% python3 -q
>>> import numpy as np
>>> np.set_printoptions(precision=3, suppress=True, linewidth=120, legacy="1.25")
>>> J = np.load("test10.npy")
>>> J
array([[ 3, -1,  2,  1, -2],
       [ 3,  2,  0, -2, -1],
       [ 2,  3,  1, -1, -2],
       [-1,  2, -3, -3, -3]])
>>> rng = np.random.default_rng(652)
>>> Y = J + rng.integers(-2, 3, (4, 2)) @ rng.integers(-2, 3, (2, 5))
>>> Y
array([[ 1, -3,  4,  3, -3],
       [ 7,  5, -2, -6,  1],
       [ 2,  2,  3, -1, -2],
       [ 1,  2, -1, -5, -2]])
>>> Y - J
array([[-2, -2,  2,  2, -1],
       [ 4,  3, -2, -4,  2],
       [ 0, -1,  2,  0,  0],
       [ 2,  0,  2, -2,  1]])
>>> np.abs(Y - J).sum(axis=1)
array([ 9, 15,  3,  7])
>>> np.linalg.matrix_rank(Y - J, tol=1e-8)
2
>>> vec = np.array([3, 0, 4, 5, 5])
>>> h1 = np.maximum(Y @ vec, 0)
>>> h1
array([19,  0,  3,  0])
>>> np.flatnonzero(h1 > 1e-9)
array([0, 2])
>>> Y.T @ h1
array([ 25, -51,  85,  54, -63])
>>> np.maximum(Y @ (3 * vec), 0)
array([57,  0,  9,  0])
>>> X = rng.normal(size=(22, 4)) + 10 * np.array([2, 1, 2, 2])
>>> X
array([[18.763,  9.507, 19.74 , 19.367],
       [18.94 ,  9.986, 18.366, 20.434],
       [18.076, 10.079, 20.108, 19.252],
       [17.865, 10.992, 21.829, 19.543],
       [19.723,  9.953, 19.804, 19.844],
       [20.467,  8.642, 20.539, 21.109],
       [20.034,  9.51 , 20.513, 21.547],
       [20.547,  9.796, 18.934, 19.281],
       [20.097,  9.934, 20.397, 20.23 ],
       [20.624,  9.003, 20.493, 20.27 ],
       [20.425, 10.874, 18.714, 19.982],
       [19.542, 10.063, 20.551, 19.658],
       [19.651,  9.313, 18.639, 20.251],
       [18.514,  9.17 , 19.327, 20.117],
       [20.249,  9.744, 19.682, 21.117],
       [18.913,  9.935, 21.19 , 19.95 ],
       [21.042, 10.003, 20.055, 19.877],
       [20.664,  8.455, 21.243, 19.317],
       [19.202, 10.392, 20.676, 19.741],
       [21.023,  9.25 , 18.814, 18.726],
       [19.151,  9.376, 19.583, 18.782],
       [20.426,  9.405, 19.466, 19.724]])
>>> G = np.cov(X, rowvar=False)
>>> np.polyfit(X[:, 1], X[:, 3], 1)
array([-0.112, 21.003])
>>> G.shape
(4, 4)
>>> G
array([[ 0.872, -0.231, -0.18 ,  0.099],
       [-0.231,  0.391,  0.025, -0.044],
       [-0.18 ,  0.025,  0.847,  0.046],
       [ 0.099, -0.044,  0.046,  0.508]])
>>> vals, V = np.linalg.eigh(G)
>>> vec = np.array([2, 3, 5, 3])
>>> round(vec @ G @ vec, 3)
28.914
>>> V * np.sqrt(vals) @ V.T
array([[ 0.914, -0.15 , -0.099,  0.061],
       [-0.15 ,  0.606,  0.007, -0.027],
       [-0.099,  0.007,  0.914,  0.032],
       [ 0.061, -0.027,  0.032,  0.709]])
>>> round(float(vec @ G @ vec / (vec @ vec)), 3), round(vals[0], 3), round(float(vals[-1]), 3)
(0.615, 0.294, 1.099)
>>> V * np.maximum(vals, 0) @ V.T
array([[ 0.872, -0.231, -0.18 ,  0.099],
       [-0.231,  0.391,  0.025, -0.044],
       [-0.18 ,  0.025,  0.847,  0.046],
       [ 0.099, -0.044,  0.046,  0.508]])
